$ python -q
>>> import numpy as np
>>> np.set_printoptions(precision=3, suppress=True, linewidth=100)
>>> mat = np.load("out10.npy")
>>> mat
array([[1.   , 0.2  , 0.04 , 0.008, 0.002],
       [0.2  , 1.   , 0.2  , 0.04 , 0.008],
       [0.04 , 0.2  , 1.   , 0.2  , 0.04 ],
       [0.008, 0.04 , 0.2  , 1.   , 0.2  ],
       [0.002, 0.008, 0.04 , 0.2  , 1.   ]])
>>> # symmetric, so the eigenvalues are real
>>> rng = np.random.default_rng(396234)
>>> z = rng.permutation(5)
>>> z
array([4, 1, 3, 0, 2])
>>> M2 = mat[z][:, z]
>>> np.allclose(M2, mat)
False
>>> np.trace(M2)
np.float64(5.0)
>>> ev, V = np.linalg.eigh(mat)
>>> np.abs(V[:, -1]).round(6).argmax()
np.int64(2)
>>> (ev > 1e-8).sum(), (ev < -1e-8).sum()
(np.int64(5), np.int64(0))
>>> np.linalg.eigvalsh(mat + 5 * np.eye(5))
array([5.696, 5.786, 5.948, 6.172, 6.399])
>>> np.round(V.T @ V, 3) + 0
array([[1., 0., 0., 0., 0.],
       [0., 1., 0., 0., 0.],
       [0., 0., 1., 0., 0.],
       [0., 0., 0., 1., 0.],
       [0., 0., 0., 0., 1.]])
>>> V @ np.diag(ev) @ V.T
array([[1.   , 0.2  , 0.04 , 0.008, 0.002],
       [0.2  , 1.   , 0.2  , 0.04 , 0.008],
       [0.04 , 0.2  , 1.   , 0.2  , 0.04 ],
       [0.008, 0.04 , 0.2  , 1.   , 0.2  ],
       [0.002, 0.008, 0.04 , 0.2  , 1.   ]])
>>> np.linalg.eigvalsh(mat @ mat)
array([0.484, 0.618, 0.898, 1.373, 1.957])
>>> np.round(V.T @ mat @ V, 3) + 0
array([[0.696, 0.   , 0.   , 0.   , 0.   ],
       [0.   , 0.786, 0.   , 0.   , 0.   ],
       [0.   , 0.   , 0.948, 0.   , 0.   ],
       [0.   , 0.   , 0.   , 1.172, 0.   ],
       [0.   , 0.   , 0.   , 0.   , 1.399]])
>>> M2 = mat / np.sqrt((mat ** 2).mean(axis=1, keepdims=True))
>>> np.linalg.matrix_rank(mat - mat.mean(axis=1, keepdims=True))
np.int64(4)
>>> mat - mat.mean(axis=1, keepdims=True)
array([[ 0.75 , -0.05 , -0.21 , -0.242, -0.248],
       [-0.09 ,  0.71 , -0.09 , -0.25 , -0.282],
       [-0.256, -0.096,  0.704, -0.096, -0.256],
       [-0.282, -0.25 , -0.09 ,  0.71 , -0.09 ],
       [-0.248, -0.242, -0.21 , -0.05 ,  0.75 ]])
>>> M2[3]
array([0.017, 0.086, 0.43 , 2.15 , 0.43 ])
>>> ev, V = np.linalg.eigh(mat)
>>> vec = np.array([1, 1, 0, -2, 2])
>>> V * np.maximum(ev, 0) @ V.T
array([[1.   , 0.2  , 0.04 , 0.008, 0.002],
       [0.2  , 1.   , 0.2  , 0.04 , 0.008],
       [0.04 , 0.2  , 1.   , 0.2  , 0.04 ],
       [0.008, 0.04 , 0.2  , 1.   , 0.2  ],
       [0.002, 0.008, 0.04 , 0.2  , 1.   ]])
>>> vec @ mat @ vec
np.float64(8.648)
>>> np.abs(mat).sum(axis=1).max(), round(float(np.abs(ev).max()), 3)
(np.float64(1.48), 1.399)
>>> X = np.loadtxt("sample1.csv", delimiter=",")
>>> X
array([[ 1.   ,  0.   ,  0.   ,  0.   ],
       [ 0.   ,  1.   ,  0.   ,  0.   ],
       [ 0.   ,  0.   ,  0.866, -0.5  ],
       [ 0.   ,  0.   ,  0.5  ,  0.866]])
>>> u = np.array([3, -2, -1])
>>> np.array([np.convolve(row, u, "same") for row in X])
array([[-2.   , -1.   ,  0.   ,  0.   ],
       [ 3.   , -2.   , -1.   ,  0.   ],
       [ 0.   ,  2.598, -3.232,  0.134],
       [ 0.   ,  1.5  ,  1.598, -2.232]])
>>> m1 = np.loadtxt("mat.csv", delimiter=",")
>>> m1
array([[0.5, 0.5],
       [0.5, 0.5]])
>>> M2 = m1 + rng.integers(-2, 3, (2, 1)) @ rng.integers(-2, 3, (1, 2))
>>> M2
array([[ 4.5, -1.5],
       [-3.5,  2.5]])
>>> M2 - m1
array([[ 4., -2.],
       [-4.,  2.]])
>>> np.linalg.matrix_rank(M2 - m1, tol=1e-8)
np.int64(1)
>>> np.abs(M2 - m1).sum(axis=1)
array([6., 6.])
>>> Uu, sv, Vt = np.linalg.svd(m1)
>>> V = Vt[:(sv > 1e-8).sum()]
>>> vec = m1[0] + 5 * m1[1] + rng.integers(2) * np.eye(2)[1]
>>> vec
array([3., 3.])
>>> np.diag(V.T @ V)
array([0.5, 0.5])
>>> np.linalg.matrix_rank(np.vstack([m1, vec]))
np.int64(1)
>>> np.round(np.linalg.norm(vec - V.T @ V @ vec), 3)
np.float64(0.0)
>>> V.T @ V
array([[0.5, 0.5],
       [0.5, 0.5]])
